% python3 -q
>>> import numpy as np
>>> np.set_printoptions(precision=2, suppress=True, linewidth=160)
>>> def tidy(a):
...     return np.round(a, 2) + 0
... 
>>> K = np.loadtxt("dump.csv", delimiter=",")
>>> K
array([[-0.28, -0.88,  0.16,  0.22],
       [ 0.01, -0.11, -0.14,  0.32],
       [-0.52,  1.31, -1.52,  0.01],
       [-2.49,  1.83,  0.98, -0.38],
       [-0.1 , -0.29,  0.33,  0.18],
       [ 1.18, -1.52,  0.53,  0.47],
       [-0.1 , -0.01,  0.22, -0.42],
       [-1.04,  1.34, -0.13,  0.07],
       [ 0.82, -0.41, -1.01,  0.71],
       [-1.23,  1.48,  0.52, -0.92],
       [-1.21,  0.81, -0.5 ,  0.21]])
>>> lab = K[:, 3] > np.median(K[:, 3])
>>> u = K[lab].mean(axis=0) - K[~lab].mean(axis=0)
>>> print(tidy((((K - K.mean(axis=0)) @ u > 0) == lab).mean()))
0.73
>>> tidy(u)
array([ 1.02, -1.37, -0.26,  0.63])
>>> W2 = K[[9, 4]].astype(float)
>>> for _ in range(7):
...     lab = np.linalg.norm(K[:, None] - W2, axis=-1).argmin(axis=1)
...     W2 = np.array([K[lab == j].mean(axis=0) for j in range(2)])
... 
>>> lab
array([1, 1, 0, 0, 1, 1, 1, 0, 1, 0, 0])
>>> tidy(W2[1] - W2[0])
array([ 1.55, -1.89,  0.15,  0.45])
>>> hat = K @ np.linalg.solve(K.T @ K, K.T)
>>> np.allclose(hat @ hat, hat)
True
>>> tidy(np.linalg.eigvalsh(hat))
array([0., 0., 0., 0., 0., 0., 0., 1., 1., 1., 1.])
>>> tidy(np.trace(hat))
np.float64(4.0)
>>> tidy(np.diag(hat))
array([0.66, 0.07, 0.56, 0.66, 0.08, 0.32, 0.18, 0.35, 0.33, 0.41, 0.37])
>>> print(tidy(hat))
[[ 0.66  0.02 -0.05  0.04  0.09 -0.01  0.12 -0.26 -0.09 -0.16  0.3 ]
 [ 0.02  0.07 -0.01  0.06  0.05  0.07 -0.1   0.09  0.11 -0.14  0.08]
 [-0.05 -0.01  0.56 -0.15 -0.14 -0.34  0.01  0.07  0.18  0.04  0.22]
 [ 0.04  0.06 -0.15  0.66  0.12 -0.04 -0.08  0.29 -0.16  0.15  0.2 ]
 [ 0.09  0.05 -0.14  0.12  0.08  0.11 -0.06  0.03  0.01 -0.09  0.04]
 [-0.01  0.07 -0.34 -0.04  0.11  0.32 -0.11 -0.01  0.07 -0.22 -0.14]
 [ 0.12 -0.1   0.01 -0.08 -0.06 -0.11  0.18 -0.19 -0.18  0.17 -0.04]
 [-0.26  0.09  0.07  0.29  0.03 -0.01 -0.19  0.35  0.13  0.    0.08]
 [-0.09  0.11  0.18 -0.16  0.01  0.07 -0.18  0.13  0.33 -0.28  0.08]
 [-0.16 -0.14  0.04  0.15 -0.09 -0.22  0.17  0.   -0.28  0.41 -0.1 ]
 [ 0.3   0.08  0.22  0.2   0.04 -0.14 -0.04  0.08  0.08 -0.1   0.37]]
>>> print(tidy(hat @ K[:, 0]))
[-0.28  0.01 -0.52 -2.49 -0.1   1.18 -0.1  -1.04  0.82 -1.23 -1.21]
>>> mat = np.load("case7.npy")
>>> mat
array([[  5,  -2, -13,   0],
       [ -1,  -2,   5,   0],
       [  7,  -1, -13,   1],
       [  8,   0, -10,   2],
       [  8,   8,  -4,   4],
       [  0,   0,   0,   0],
       [  8,   5,  -8,   3],
       [ -4,   4,   8,   0],
       [ -1,   5,   5,   1],
       [  0,  -6,  -8,  -2],
       [ -8,  -9,  -2,  -5],
       [ -2,  -7,  -8,  -3],
       [ -2,   8,  12,   2]])
>>> # rank 3
>>> D = np.linalg.norm(mat[:, None] - mat[None], axis=-1)
>>> print(tidy(D[5]))
[14.07  5.48 14.83 12.96 12.65  0.   12.73  9.8   7.21 10.2  13.19 11.22 14.7 ]
>>> tidy(np.linalg.norm(mat, axis=1))
array([14.07,  5.48, 14.83, 12.96, 12.65,  0.  , 12.73,  9.8 ,  7.21, 10.2 , 13.19, 11.22, 14.7 ])
>>> print(tidy(np.linalg.norm(mat - mat.mean(axis=0), axis=1)))
[11.08  8.43 11.76  9.96 10.95  3.11 10.08 12.62  9.45  8.55 14.19 10.08 17.12]
>>> np.flatnonzero(D[5] < D.mean() / 2)
array([1, 5])
>>> print(D[5].round(6).argsort(kind="stable")[:4])
[5 1 8 7]
>>> Xc = mat - mat.mean(axis=0)
>>> V = np.linalg.svd(Xc)[2][:3]
>>> Y = Xc - Xc @ V.T @ V
>>> tidy(np.diag(V.T @ V))
array([0.85, 0.98, 0.98, 0.18])
>>> tidy(Y.std(axis=0))
array([0., 0., 0., 0.])
>>> print(np.linalg.norm(Y, axis=1).round(6).argmax())
0
>>> rk = np.linalg.matrix_rank(mat)
>>> print(rk)
3
>>> ns = np.linalg.svd(mat)[2][rk:].T
>>> [int(np.linalg.matrix_rank(mat[:i])) for i in range(1, len(mat) + 1)]
[1, 2, 3, 3, 3, 3, 3, 3, 3, 3, 3, 3, 3]
>>> np.allclose(mat @ ns, 0)
True
>>> tidy(ns[:, 0] / ns[np.abs(ns[:, 0]).round(6).argmax(), 0])
array([-0.43, -0.14, -0.14,  1.  ])
>>> [int(np.linalg.matrix_rank(mat[:, :j + 1])) for j in range(4)]
[1, 2, 3, 3]
>>> tidy(ns @ ns.T)
array([[ 0.15,  0.05,  0.05, -0.35],
       [ 0.05,  0.02,  0.02, -0.12],
       [ 0.05,  0.02,  0.02, -0.12],
       [-0.35, -0.12, -0.12,  0.82]])
>>> t = np.radians(30)
>>> R = np.eye(4)
>>> R[1, 1] = R[0, 0] = np.cos(t)
>>> R[1, 0], R[0, 1] = -np.sin(t), np.sin(t)
>>> print(tidy(R))
[[ 0.87  0.5   0.    0.  ]
 [-0.5   0.87  0.    0.  ]
 [ 0.    0.    1.    0.  ]
 [ 0.    0.    0.    1.  ]]
>>> Y = mat @ R.T
>>> tidy(np.abs(Y - mat).max(axis=0))
array([4.27, 5.21, 0.  , 0.  ])
>>> tidy(np.linalg.det(R)), tidy(np.trace(R))
(np.float64(1.0), np.float64(3.73))
>>> print(np.allclose(mat @ mat.T, Y @ Y.T))
True
>>> tidy(np.linalg.svd(mat, compute_uv=False)), tidy(np.linalg.svd(Y, compute_uv=False))
(array([33.48, 23.78,  4.39,  0.  ]), array([33.48, 23.78,  4.39,  0.  ]))
>>> data = np.load("arr.npy")
>>> data
array([[ 0.86, -0.97, -0.66, -0.34, -0.91, -0.95, -0.86,  0.91, -0.2 , -0.99],
       [ 0.52, -0.81, -0.82,  0.03, -0.73, -0.87, -0.8 ,  0.45, -0.15, -0.99],
       [-0.68,  0.89,  0.4 , -0.68, -0.72, -0.52, -0.06, -0.41,  0.87,  0.69],
       [ 0.88, -0.99, -0.97,  0.95,  0.85,  0.23, -0.62,  0.36, -0.99, -1.  ],
       [-0.21,  0.7 ,  0.97, -0.86, -0.64,  0.12,  0.65,  0.56,  0.84,  1.  ],
       [ 0.89, -0.98, -0.52,  0.72,  0.65,  0.33, -0.17,  0.77, -0.94, -0.89],
       [ 0.6 , -0.95, -0.99,  0.99,  0.99,  0.89, -0.26, -0.72, -1.  , -1.  ],
       [-0.3 ,  0.44,  0.09,  0.39,  0.7 ,  0.7 ,  0.45, -0.49, -0.3 ,  0.53],
       [-0.83,  0.96,  0.38, -0.7 , -0.71, -0.49, -0.01, -0.68,  0.92,  0.74],
       [ 0.56, -0.81, -0.49,  0.43,  0.24, -0.05, -0.26,  0.39, -0.66, -0.84],
       [ 0.52, -0.51,  0.88, -0.23,  0.37,  0.68,  0.67,  0.71, -0.31,  0.99],
       [-0.9 ,  0.95, -0.91,  0.73,  0.75,  0.44, -0.14, -0.98,  0.05, -0.97],
       [-0.34,  0.3 , -0.7 ,  0.43,  0.29, -0.02, -0.26, -0.6 , -0.17, -0.9 ],
       [ 0.33, -0.44,  0.2 , -0.08, -0.1 , -0.05,  0.01,  0.41, -0.14,  0.23],
       [-0.84,  0.96,  0.03, -0.69, -0.8 , -0.71, -0.29, -0.71,  0.93,  0.15],
       [-0.11,  0.83,  1.  , -0.99, -0.96, -0.34,  0.8 ,  0.92,  0.98,  1.  ],
       [ 0.1 , -0.28, -0.31,  0.79,  0.92,  0.87,  0.49, -0.42, -0.84, -0.13],
       [-0.84,  0.98,  0.9 , -0.96, -0.97, -0.84,  0.02, -0.19,  0.99,  0.99],
       [ 0.87, -0.95,  0.72,  0.24,  0.58,  0.67,  0.52,  0.89, -0.83,  0.9 ]])
>>> vec = np.array([1, 3, 0, 0, -2, -2, 1, 0, 1, -1])
>>> y = data @ vec
>>> beta, lr = np.zeros(10), 1 / np.linalg.norm(data, 2) ** 2
>>> for i in range(6):
...     beta -= lr * data.T @ (data @ beta - y)
...     if i % 1 == 0: print(i, round(np.linalg.norm(data @ beta - y), 2))
... 
0 6.02
1 4.35
2 3.35
3 2.77
4 2.44
5 2.26
>>> print(tidy(beta))
[-0.78  1.09 -0.02 -0.93 -1.39 -1.23 -0.39 -0.1   1.27 -0.18]
>>> print(tidy(np.linalg.cond(data)))
58.49
